% python3 -q
>>> import numpy as np
>>> import numpy.linalg as la
>>> np.set_printoptions(precision=2, suppress=True, linewidth=160, floatmode="fixed")
>>> Q, _ = la.qr(np.array([[-1.5, 1.8, -0.2, -1.6, 0.2],
...     [0.7, -0.8, 2.2, 0.8, 0.0],
...     [-1.8, 1.8, -0.6, 0.1, 0.4],
...     [-0.9, 0.6, 0.8, 1.0, 0.9],
...     [-0.4, 2.1, 0.6, -1.4, 0.4]]))
>>> V, _ = la.qr(np.array([[-0.7, -0.9, -1.6, -2.2, 0.6, -0.5],
...     [-2.2, 0.5, -0.7, 0.2, 1.2, -0.8],
...     [-0.5, 0.6, 0.7, 0.4, 0.2, 0.1],
...     [-1.1, -1.3, -1.2, 0.7, 1.0, -0.3],
...     [-0.4, 2.2, -1.2, -0.9, -0.4, 0.7],
...     [-1.8, 0.1, 0.8, -0.1, -1.2, -2.3]]))
>>> sv = 5 * 0.9 ** np.arange(5)
>>> A = Q[:, :5] * sv @ V[:5]
>>> A
array([[-0.12,  0.85, -0.66, -3.62, -1.63, -0.43],
       [-0.12,  0.35,  2.66,  0.63, -1.96,  2.11],
       [ 0.55, -3.43, -1.27, -1.77, -0.49,  0.95],
       [ 0.66,  0.76, -1.74, -0.68,  0.42,  3.16],
       [ 3.49,  0.33, -0.87,  0.86, -2.22, -1.11]])
>>> ang = np.radians(60)
>>> Rm = np.eye(6)
>>> Rm[0, 0] = Rm[5, 5] = np.cos(ang)
>>> Rm[0, 5], Rm[5, 0] = -np.sin(ang), np.sin(ang)
>>> Rm
array([[ 0.50,  0.00,  0.00,  0.00,  0.00, -0.87],
       [ 0.00,  1.00,  0.00,  0.00,  0.00,  0.00],
       [ 0.00,  0.00,  1.00,  0.00,  0.00,  0.00],
       [ 0.00,  0.00,  0.00,  1.00,  0.00,  0.00],
       [ 0.00,  0.00,  0.00,  0.00,  1.00,  0.00],
       [ 0.87,  0.00,  0.00,  0.00,  0.00,  0.50]])
>>> out = A @ Rm.T
>>> round(float(la.det(Rm)), 2), np.trace(Rm)
(1.0, np.float64(5.0))
>>> la.svd(A, compute_uv=False), la.svd(out, compute_uv=False)
(array([5.00, 4.50, 4.05, 3.65, 3.28]), array([5.00, 4.50, 4.05, 3.65, 3.28]))
>>> np.allclose(la.norm(A, axis=1), la.norm(out, axis=1))
True
>>> W1 = np.array([[-5, 5, 1, -2, 6, 7],
...     [-9, -6, -9, 7, -2, 7],
...     [7, -6, 0, 2, -4, -1],
...     [7, 2, 2, -1, 3, -4],
...     [-3, 9, 3, 5, -2, -2],
...     [4, 7, -7, -1, -9, 6]])
>>> c = np.array([2, 0, 0, 1, 1, 1])
>>> H = np.maximum(Rm @ W1 + c, 0)
>>> H
array([[ 0.00,  0.00,  6.56,  0.87, 11.79,  0.00],
       [ 0.00,  0.00,  0.00,  8.00,  0.00,  8.00],
       [ 9.00,  0.00,  0.00,  3.00,  0.00,  0.00],
       [ 9.00,  2.00,  2.00,  0.00,  4.00,  0.00],
       [ 0.00,  9.00,  3.00,  6.00,  0.00,  0.00],
       [ 0.00,  7.83,  0.00,  0.00,  1.70, 10.06]])
>>> cent = np.array([[0, 3], [0, 0], [2, 1], [0, 3], [2, 3], [3, 2]])
>>> (H @ cent).round(6).argmax(axis=1)
array([1, 1, 1, 1, 1, 0])
>>> E, _ = la.qr(np.array([[-1.1, 0.1, -1.0], [0.1, -0.2, 0.1], [-0.5, -0.1, 0.2]]))
>>> E
array([[-0.91,  0.17, -0.38],
       [ 0.08, -0.82, -0.56],
       [-0.41, -0.54,  0.73]])
>>> out = np.array([[1, 2, 0], [1, 0, 2], [3, 3, 0]])
>>> np.einsum("ik,kj->ij", E, out)
array([[-1.89, -2.97,  0.34],
       [-2.42, -1.51, -1.65],
       [ 1.25,  1.38, -1.08]])
>>> np.einsum("ij->j", E)
array([-1.24, -1.19, -0.21])
>>> E @ out
array([[-1.89, -2.97,  0.34],
       [-2.42, -1.51, -1.65],
       [ 1.25,  1.38, -1.08]])
>>> out.T @ E.T
array([[-1.89, -2.42,  1.25],
       [-2.97, -1.51,  1.38],
       [ 0.34, -1.65, -1.08]])
>>> np.vstack([E, out.T]).shape
(6, 3)
>>> u, r1 = E[0], E[2]
>>> round(u @ r1, 2)
np.float64(-0.0)
>>> p = (u @ r1) / (u @ u) * u
>>> la.matrix_rank(np.outer(u, r1))
np.int64(1)
>>> (r1 - p) @ u
np.float64(0.0)
>>> p.round(2) + 0
array([0.00, 0.00, 0.00])
>>> u = np.array([3, 3, 0])
>>> np.cross(A[3, :3], A[0, :3])
array([0.98, 0.64, 0.65])
>>> np.polyval(u, A[3])
array([ 3.28,  4.02,  3.89, -0.66,  1.79, 39.53])
>>> np.correlate(A[3], A[0], "full")
array([ -0.28,  -1.40,  -2.88,  -0.06,   7.29,   2.13,  -7.80, -12.10,  -1.65,   2.63,  -0.37])
